% ipython --no-banner

In [1]: import numpy as np

In [2]: np.set_printoptions(precision=2, suppress=True, linewidth=160, sign=" ")

In [3]: def rd(a):
   ...:     return np.round(a, 2) + 0
   ...: 

In [4]: f = np.array([6, 5, -1, -5, -6, 3, -7, 7, 5])

In [5]: rng = np.random.default_rng(88)

In [6]: M = np.outer(rng.normal(size=14), f) + 0.02 * rng.normal(size=(14, 9))

In [7]: print(rd(M))
[[ -4.35  -3.67   0.74   3.67   4.4   -2.19   5.14  -5.12  -3.66]
 [ -3.25  -2.68   0.52   2.69   3.21  -1.64   3.78  -3.76  -2.72]
 [ -6.32  -5.31   1.08   5.33   6.35  -3.15   7.41  -7.42  -5.3 ]
 [  2.65   2.2   -0.41  -2.2   -2.62   1.31  -3.11   3.09   2.19]
 [ -2.38  -1.95   0.41   1.95   2.4   -1.2    2.79  -2.77  -1.98]
 [  5.52   4.62  -0.92  -4.61  -5.53   2.74  -6.48   6.47   4.66]
 [  5.74   4.76  -0.94  -4.79  -5.71   2.88  -6.68   6.68   4.77]
 [ -3.06  -2.54   0.5    2.52   3.05  -1.54   3.57  -3.55  -2.57]
 [  9.02   7.52  -1.48  -7.5   -9.     4.52 -10.49  10.52   7.49]
 [ -6.38  -5.33   1.06   5.39   6.4   -3.2    7.45  -7.46  -5.36]
 [ -9.02  -7.51   1.52   7.56   9.03  -4.51  10.53 -10.55  -7.52]
 [ -5.71  -4.78   0.92   4.74   5.68  -2.86   6.67  -6.67  -4.75]
 [ -3.36  -2.83   0.57   2.82   3.36  -1.71   3.98  -3.96  -2.84]
 [  3.8    3.15  -0.63  -3.16  -3.81   1.9   -4.41   4.46   3.15]]

In [8]: left, sig, Vh = np.linalg.svd(M)

In [9]: print(np.argmax(sig[:-1] / (sig[1:] + 1e-6)) + 1)
1

In [10]: B = left[:, :1] @ np.diag(sig[:1]) @ Vh[:1]

In [11]: print(np.linalg.matrix_rank(B))
1

In [12]: print(rd(np.linalg.norm(M - B) / np.linalg.norm(M)))
0.0

In [13]: W1 = np.array([[-3, -3, 3, 2, 1, -3],
    ...:     [2, -3, 3, 1, 2, 0],
    ...:     [2, 3, -2, 2, -1, -2],
    ...:     [2, -3, 3, -2, 0, -2],
    ...:     [-3, 1, 0, 1, 1, -3],
    ...:     [-1, 2, 2, 2, -1, -2],
    ...:     [3, -2, 2, 2, -2, -1],
    ...:     [1, -1, -2, -1, -2, 1],
    ...:     [-1, 0, 3, 3, 2, -1]])

In [14]: b = np.array([0, 2, -3, 0, 3, 2])

In [15]: act = np.maximum(M @ W1 + b, 0)

In [16]: print((act > 0).astype(int))
[[ 1  1  0  0  0  0]
 [ 1  1  0  0  0  0]
 [ 1  1  0  0  0  0]
 [ 0  0  1  1  1  1]
 [ 1  1  0  0  0  0]
 [ 0  0  1  1  1  1]
 [ 0  0  1  1  1  1]
 [ 1  1  0  0  0  0]
 [ 0  0  1  1  1  1]
 [ 1  1  0  0  0  0]
 [ 1  1  0  0  0  0]
 [ 1  1  0  0  0  0]
 [ 1  1  0  0  0  0]
 [ 0  0  1  1  1  1]]

In [17]: W2 = np.array([[3, 1, 2], [1, 2, 1], [2, 3, 2], [0, 2, 3], [2, 1, 0], [0, 3, 1]])

In [18]: print(W1 @ W2)
[[-4 -4  0]
 [13  9 10]
 [ 3 -1  7]
 [ 9 -5 -1]
 [-6 -7 -5]
 [ 1  6  8]
 [ 7  4 13]
 [-6 -8 -5]
 [ 7 13 12]]

In [19]: print((act @ W2).round(6).argmax(axis=1))
[ 0  0  0  1  0  1  1  0  1  0  0  0  0  1]

In [20]: B = M / np.sqrt((M ** 2).mean(axis=1, keepdims=True))

In [21]: print(np.linalg.matrix_rank(B) == np.linalg.matrix_rank(M))
True

In [22]: print(np.linalg.matrix_rank(M - M.mean(axis=1, keepdims=True)))
8

In [23]: print(rd(np.linalg.norm(B, axis=1)))
[ 3.  3.  3.  3.  3.  3.  3.  3.  3.  3.  3.  3.  3.  3.]

In [24]: print(rd(B[5]))
[ 1.12  0.94 -0.19 -0.94 -1.12  0.56 -1.32  1.32  0.95]

In [25]: E = np.load("dump.npy")

In [26]: print(E)
[[-0.55  0.28  1.91]
 [-0.08  0.84  1.86]
 [-0.11  0.54  2.04]
 [ 0.03  0.49  2.08]
 [ 0.35  0.7   2.21]
 [ 0.28  0.56  1.61]
 [-0.05  0.56  1.92]
 [-0.23  1.02  2.33]
 [ 0.55  0.7   2.01]
 [ 0.13  1.    2.05]
 [-0.27  1.01  2.23]
 [-0.15  1.94  2.33]
 [-0.26  1.25  1.83]
 [ 0.37  1.18  1.56]
 [-0.11  0.78  1.98]
 [ 0.4   0.64  2.07]
 [ 0.28  0.99  2.72]
 [ 0.32  0.92  2.59]
 [ 1.32  0.47  2.19]
 [ 0.7   1.1   1.75]
 [ 1.02  1.29  2.14]
 [ 1.16  1.38  2.08]
 [ 0.47  1.55  2.5 ]
 [ 0.69  1.09  1.87]
 [ 1.15  1.05  2.06]
 [ 0.75  0.5   2.12]
 [ 0.66  0.66  2.17]
 [ 1.32  0.53  2.07]
 [ 1.14  0.99  2.45]
 [ 1.71  1.6   2.37]
 [ 0.99  0.72  1.97]
 [ 1.23  0.95  2.1 ]
 [ 1.52  1.22  2.38]
 [ 0.3   1.44  2.12]
 [ 0.82  1.27  2.21]
 [ 0.61  0.59  1.52]]

In [27]: cov = np.cov(E, rowvar=False)

In [28]: print(rd(cov))
[[ 0.33  0.04  0.03]
 [ 0.04  0.14  0.03]
 [ 0.03  0.03  0.07]]

In [29]: print(rd(np.median(E, axis=0)))
[ 0.44  0.97  2.08]

In [30]: print(rd(np.linalg.eigvalsh(cov)[::-1]))
[ 0.34  0.14  0.06]

In [31]: print(rd(E.std(axis=0)))
[ 0.57  0.37  0.26]

In [32]: print(rd(np.corrcoef(E.T)))
[[ 1.    0.17  0.18]
 [ 0.17  1.    0.33]
 [ 0.18  0.33  1.  ]]

In [33]: print(np.linalg.matrix_rank(M))
9

In [34]: print(np.unravel_index(np.abs(M).argmax(), M.shape))
(np.int64(10), np.int64(7))

In [35]: print(rd(M.sum(axis=1)))
[ -5.03  -3.84  -7.33   3.11  -2.73   6.46   6.71  -3.61  10.6   -7.43 -10.48  -6.75  -3.98   4.45]

In [36]: idx = E[:, 0] > np.median(E[:, 0])

In [37]: f = E[idx].mean(axis=0) - E[~idx].mean(axis=0)

In [38]: print(np.argsort(-np.abs(f).round(6), kind="stable"))
[ 0  1  2]

In [39]: print(idx.astype(int))
[ 0  0  0  0  0  0  0  0  1  0  0  0  0  0  0  0  0  0  1  1  1  1  1  1  1  1  1  1  1  1  1  1  1  0  1  1]

In [40]: print(rd(f))
[ 0.95  0.08  0.03]

In [41]: Xc = E - E.mean(axis=0)

In [42]: V = np.linalg.svd(Xc)[2][:1]

In [43]: B = Xc - Xc @ V.T @ V

In [44]: print(np.linalg.norm(B, axis=1).round(6).argmax())
11

In [45]: print(rd(np.linalg.norm(B) / np.linalg.norm(Xc)))
0.61

In [46]: print(rd(np.cov(Xc @ V.T, rowvar=False)))
0.34

In [47]: B = np.c_[E[:, :1] @ np.array([[1]]), np.array([0, 2, 2, 2, 3, 2, 1, 2, 0, 3, 3, 3, 0, 1, 0, 2, 2, 1, 3, 1, 3, 3, 0, 3, 0, 0, 3, 2, 2, 0, 0, 3, 3, 1, 0, 1])]

In [48]: print(B)
[[-0.55  0.  ]
 [-0.08  2.  ]
 [-0.11  2.  ]
 [ 0.03  2.  ]
 [ 0.35  3.  ]
 [ 0.28  2.  ]
 [-0.05  1.  ]
 [-0.23  2.  ]
 [ 0.55  0.  ]
 [ 0.13  3.  ]
 [-0.27  3.  ]
 [-0.15  3.  ]
 [-0.26  0.  ]
 [ 0.37  1.  ]
 [-0.11  0.  ]
 [ 0.4   2.  ]
 [ 0.28  2.  ]
 [ 0.32  1.  ]
 [ 1.32  3.  ]
 [ 0.7   1.  ]
 [ 1.02  3.  ]
 [ 1.16  3.  ]
 [ 0.47  0.  ]
 [ 0.69  3.  ]
 [ 1.15  0.  ]
 [ 0.75  0.  ]
 [ 0.66  3.  ]
 [ 1.32  2.  ]
 [ 1.14  2.  ]
 [ 1.71  0.  ]
 [ 0.99  0.  ]
 [ 1.23  3.  ]
 [ 1.52  3.  ]
 [ 0.3   1.  ]
 [ 0.82  0.  ]
 [ 0.61  1.  ]]

In [49]: print(np.linalg.matrix_rank(np.c_[E, B]))
4

In [50]: feats = np.load("layer6.npy")

In [51]: print(feats)
[[  4.6   -1.64   0.67  -1.47   2.6    2.52   0.39   5.02   4.92]
 [  3.06   2.11  -2.     0.05   4.75   6.84  17.64   2.33  -7.64]
 [ -7.55   0.47  -0.38   3.21 -14.42 -11.32  -4.3  -10.42 -12.1 ]
 [ -1.95   3.21  -0.91   2.58  -0.04  -1.15  -1.33  -4.05  -3.89]
 [  1.68   1.58  -1.45   3.27   6.7    3.59   7.7   -3.94  -6.08]
 [ -1.19  -0.79   2.74   0.82   2.36  -0.42  -7.49  -0.17  -0.1 ]
 [ -2.9    0.9   -2.46  -0.23 -11.26  -8.31  -2.72  -6.56  -3.3 ]
 [  0.17   3.57  -1.01   0.19  -5.31  -4.43  -3.93  -6.84  -2.76]
 [ -2.34   2.47   0.73   0.78  -3.68  -2.93  -4.71  -3.97  -4.72]
 [  1.17  -1.3    2.51  -1.04   9.71   8.65   9.76   9.41   0.39]
 [  0.77  -0.88   0.68   1.07   8.36   6.55   1.29   6.26   3.4 ]
 [ -1.83  -2.29   0.37   0.33   3.09  -0.34  -7.84   2.42   4.99]
 [ -2.03   0.77  -0.32   1.43 -10.52  -4.34  -0.55  -4.62  -4.16]
 [ -3.17  -2.69   4.74  -1.9  -10.39  -3.44  -0.02   2.38  -6.39]
 [ -1.02   1.14  -1.17   1.32   2.46  -2.31  -5.93  -2.34   2.22]
 [ -0.42  -0.78   0.63   2.72   6.76   4.83   3.22   4.84   0.7 ]
 [  0.02   1.18   0.85   1.6    0.33  -0.35  -1.82  -2.4   -0.18]
 [  1.66  -3.     0.3   -1.53   7.15   4.45   1.02   7.52   7.27]]

In [52]: Xc = feats - feats.mean(axis=0)

In [53]: V = np.linalg.svd(Xc)[2][:4]

In [54]: B = Xc - Xc @ V.T @ V

In [55]: print(rd(np.diag(V.T @ V)))
[ 0.31  0.17  0.25  0.15  0.79  0.24  0.8   0.6   0.69]

In [56]: print(rd(np.linalg.norm(B) / np.linalg.norm(Xc)))
0.14

In [57]: d = np.linalg.norm(feats[:, None] - feats[None], axis=-1)

In [58]: print(np.flatnonzero(d[5] < d.mean() / 2))
[  5  11  14  16]

In [59]: print(np.unravel_index(d.round(6).argmax(), d.shape))
(np.int64(2), np.int64(9))

In [60]: print(d.mean(axis=1).argmax())
2

In [61]: print(rd(d[:5, :5]))
[[  0.    22.62  34.73  16.39  17.85]
 [ 22.62   0.    38.59  23.14  12.95]
 [ 34.73  38.59   0.    21.6   31.28]
 [ 16.39  23.14  21.6    0.    13.07]
 [ 17.85  12.95  31.28  13.07   0.  ]]

In [62]: W2 = feats[[1, 15]].astype(float)

In [63]: for _ in range(4):
    ...:     idx = np.linalg.norm(feats[:, None] - W2, axis=-1).argmin(axis=1)
    ...:     W2 = np.array([feats[idx == j].mean(axis=0) for j in range(2)])
    ...: 

In [64]: print(idx)
[ 0  0  1  1  0  1  1  1  1  0  0  1  1  1  1  0  1  0]

In [65]: print(np.bincount(idx))
[  7  11]

In [66]: idx = feats[:, 4] > np.median(feats[:, 4])

In [67]: f = feats[idx].mean(axis=0) - feats[~idx].mean(axis=0)

In [68]: print(idx.astype(int))
[ 1  1  0  0  1  0  0  0  0  1  1  1  0  0  1  1  0  1]

In [69]: x0 = np.array([-1, -2, -1, 3, -1, 6, 0, -2, -2])

In [70]: y = feats @ x0

In [71]: b, lr = np.zeros(9), 1 / np.linalg.norm(feats, 2) ** 2

In [72]: for i in range(40):
    ...:     b -= lr * feats.T @ (feats @ b - y)
    ...:     if i % 10 == 0: print(i, round(np.linalg.norm(feats @ b - y), 2))
    ...: 
0 53.81
10 21.86
20 17.45
30 15.67

In [73]: print(rd(b))
[-0.76  0.2   0.25  1.75  1.08  1.17  1.03 -0.5  -2.08]

In [74]: print(rd(np.linalg.cond(feats)))
30.99

In [75]: arr = np.load("block10.npy")

In [76]: print(arr)
[[ 3.  1.  1.  1.  1.  1.  1.  1.  1.  1.]
 [ 1.  3.  1.  1.  1.  1.  1.  1.  1.  1.]
 [ 1.  1.  3.  1.  1.  1.  1.  1.  1.  1.]
 [ 1.  1.  1.  3.  1.  1.  1.  1.  1.  1.]
 [ 1.  1.  1.  1.  3.  1.  1.  1.  1.  1.]
 [ 1.  1.  1.  1.  1.  3.  1.  1.  1.  1.]
 [ 1.  1.  1.  1.  1.  1.  3.  1.  1.  1.]
 [ 1.  1.  1.  1.  1.  1.  1.  3.  1.  1.]
 [ 1.  1.  1.  1.  1.  1.  1.  1.  3.  1.]
 [ 1.  1.  1.  1.  1.  1.  1.  1.  1.  3.]]

In [77]: ev, V = np.linalg.eigh(arr)

In [78]: x0 = np.array([3, -2, 3, 4, 5, -4, 2, -1, 5, 5])

In [79]: print((np.sign(V[:, -1].round(6)) == np.sign(V[0, -1].round(6))).astype(int))
[ 1  1  1  1  1  1  1  1  1  1]

In [80]: print(rd(x0 @ arr @ x0 / (x0 @ x0)), rd(ev[0]), rd(ev[-1]))
4.99 2.0 12.0

In [81]: print(rd(np.linalg.eigvalsh(arr[1:, 1:])))
[  2.   2.   2.   2.   2.   2.   2.   2.  11.]
